% python3 -q
>>> import numpy as np
>>> import numpy.linalg as la
>>> np.set_printoptions(precision=2, suppress=True, linewidth=120)
>>> rd = lambda a: np.round(a, 2) + 0
>>> M = np.load("a.npy")
>>> rd(M)
array([[1.  , 0.  , 0.  , 0.  , 0.  ],
       [0.  , 1.  , 0.  , 0.  , 0.  ],
       [0.  , 0.  , 0.33, 0.33, 0.33],
       [0.5 , 0.  , 0.  , 0.5 , 0.  ],
       [0.  , 0.  , 0.  , 0.  , 1.  ]])
>>> rng = np.random.default_rng(178)
>>> idx = rng.permutation(5)
>>> idx
array([2, 0, 1, 4, 3])
>>> B = M[idx][:, idx]
>>> rd(np.diag(B))
array([0.33, 1.  , 1.  , 1.  , 0.5 ])
>>> rd(np.trace(B))
np.float64(3.83)
>>> rd(B)
array([[0.33, 0.  , 0.  , 0.33, 0.33],
       [0.  , 1.  , 0.  , 0.  , 0.  ],
       [0.  , 0.  , 1.  , 0.  , 0.  ],
       [0.  , 0.  , 0.  , 1.  , 0.  ],
       [0.  , 0.5 , 0.  , 0.  , 0.5 ]])
>>> rd(la.det(B)), rd(la.det(M[idx]))
(np.float64(0.17), np.float64(-0.17))
>>> Q, evecs = la.qr(M[:, :4])[0], la.qr(M[:, 4:])[0]
>>> s = la.svd(Q.T @ evecs, compute_uv=False)
>>> rd(la.norm(Q @ Q.T - evecs @ evecs.T, 2))
np.float64(1.0)
>>> r0 = np.array([8, -2, 0])
>>> np.cross(M[2, :3], M[4, :3])
array([0., 0., 0.])
>>> rd(np.polyval(r0, M[2]))
array([0.  , 0.  , 0.22, 0.22, 0.22])
>>> rd(np.array([np.convolve(row, r0, "same") for row in M]))
array([[-2.  ,  0.  ,  0.  ,  0.  ,  0.  ],
       [ 8.  , -2.  ,  0.  ,  0.  ,  0.  ],
       [ 0.  ,  2.67,  2.  ,  2.  , -0.67],
       [-1.  ,  0.  ,  4.  , -1.  ,  0.  ],
       [ 0.  ,  0.  ,  0.  ,  8.  , -2.  ]])
>>> m1 = np.load("mat.npy")
>>> m1
array([[-3,  2, -2, -2],
       [-1, -3,  3, -1],
       [ 1,  0,  0,  1],
       [ 3,  3, -3,  3]])
>>> idx = rng.permutation(4)
>>> idx
array([1, 0, 2, 3])
>>> B = m1[idx][:, idx]
>>> rd(la.det(B)), rd(la.det(m1[idx]))
(np.float64(0.0), np.float64(0.0))
>>> np.trace(B)
np.int64(-3)
>>> B
array([[-3, -1,  3, -1],
       [ 2, -3, -2, -2],
       [ 0,  1,  0,  1],
       [ 3,  3, -3,  3]])
>>> np.allclose(B, m1)
False
>>> (m1 + m1.T) / 2
array([[-3. ,  0.5, -0.5,  0.5],
       [ 0.5, -3. ,  1.5,  1. ],
       [-0.5,  1.5,  0. , -1. ],
       [ 0.5,  1. , -1. ,  3. ]])
>>> m1.inv()
Traceback (most recent call last):
  File "<python-input-31>", line 1, in <module>
    m1.inv()
    ^^^^^^
AttributeError: 'numpy.ndarray' object has no attribute 'inv'
>>> rd(la.det(m1))
np.float64(0.0)
>>> np.allclose(m1, m1.T)
False
>>> la.matrix_power(m1, 4)
array([[-83,  12, -12, -56],
       [-12, -82,  82, -23],
       [ 24,   1,  -1,  17],
       [ 60,  84, -84,  57]])
>>> m1.reshape(2, -1)
array([[-3,  2, -2, -2, -1, -3,  3, -1],
       [ 1,  0,  0,  1,  3,  3, -3,  3]])
>>> m1.reshape(-1, 2)
array([[-3,  2],
       [-2, -2],
       [-1, -3],
       [ 3, -1],
       [ 1,  0],
       [ 0,  1],
       [ 3,  3],
       [-3,  3]])
>>> T = m1.reshape(4, 2, -1)
>>> np.einsum("ihd,jhd->hij", T, T).shape
(2, 4, 4)
>>> T.sum(axis=1)
array([[-5,  0],
       [ 2, -4],
       [ 1,  1],
       [ 0,  6]])
>>> T[:, 0]
array([[-3,  2],
       [-1, -3],
       [ 1,  0],
       [ 3,  3]])
>>> T.shape
(4, 2, 2)
>>> np.swapaxes(T, 1, 2)[2]
array([[1, 0],
       [0, 1]])
>>> arr = np.array([[3, 1, -1, 2], [0, 2, -3, -3]])
>>> arr[0] = arr[1]
>>> arr
array([[ 0,  2, -3, -3],
       [ 0,  2, -3, -3]])
>>> G = arr.T @ arr
>>> np.diag(G)
array([ 0,  8, 18, 18])
>>> la.matrix_rank(G)
np.int64(1)
>>> left, s, vt = la.svd(arr)
>>> np.argmax(s[:-1] / (s[1:] + 1e-6)) + 1
np.int64(1)
>>> rd(s)
array([6.63, 0.  ])
>>> B = left[:, :1] @ np.diag(s[:1]) @ vt[:1]
>>> la.matrix_rank(arr, rtol=0.05)
np.int64(1)
>>> la.matrix_rank(B)
np.int64(1)
>>> rd(B)
array([[ 0.,  2., -3., -3.],
       [ 0.,  2., -3., -3.]])
>>> rd(np.abs(arr - B).max())
np.float64(0.0)
>>> data = np.loadtxt("layer7.csv", delimiter=",")
>>> data
array([[ 1., -1.,  1., -1.],
       [ 1.,  0.,  0.,  0.],
       [ 1.,  1.,  1.,  1.]])
>>> G = data.T @ data
>>> la.matrix_rank(G)
np.int64(3)
>>> np.diag(G)
array([3., 2., 2., 2.])
>>> rd(la.eigvalsh(G)[::-1])
array([4.56, 4.  , 0.44, 0.  ])
>>> G
array([[3., 0., 2., 0.],
       [0., 2., 0., 2.],
       [2., 0., 2., 0.],
       [0., 2., 0., 2.]])
>>> w1 = np.array([[2, 0], [-1, -2], [-1, 0], [-1, -1]])
>>> c = np.array([0, -1])
>>> act = np.maximum(data @ w1 + c, 0)
>>> act
array([[3., 2.],
       [2., 0.],
       [0., 0.]])
>>> la.matrix_rank(act)
np.int64(2)
>>> rd((act > 0).mean(axis=0))
array([0.67, 0.33])
>>> (act > 0).astype(int)
array([[1, 1],
       [1, 0],
       [0, 0]])
>>> C = np.array([[3, 0, 3], [2, 2, 0]])
>>> w1 @ C
array([[ 6,  0,  6],
       [-7, -4, -3],
       [-3,  0, -3],
       [-5, -2, -3]])
>>> (act @ C).round(6).argmax(axis=1)
array([0, 0, 0])
>>> X = np.loadtxt("arr.csv", delimiter=",")
>>> rd(X)
array([[0.5 , 0.5 , 0.  , 0.  , 0.  ],
       [0.  , 0.33, 0.33, 0.  , 0.33],
       [0.33, 0.  , 0.67, 0.  , 0.  ],
       [0.  , 0.  , 0.33, 0.67, 0.  ],
       [0.25, 0.25, 0.  , 0.25, 0.25]])
>>> B = X / np.sqrt((X ** 2).mean(axis=1, keepdims=True))
>>> rd(X - X.mean(axis=1, keepdims=True))
array([[ 0.3 ,  0.3 , -0.2 , -0.2 , -0.2 ],
       [-0.2 ,  0.13,  0.13, -0.2 ,  0.13],
       [ 0.13, -0.2 ,  0.47, -0.2 , -0.2 ],
       [-0.2 , -0.2 ,  0.13,  0.47, -0.2 ],
       [ 0.05,  0.05, -0.2 ,  0.05,  0.05]])
>>> rd(B[3])
array([0., 0., 1., 2., 0.])
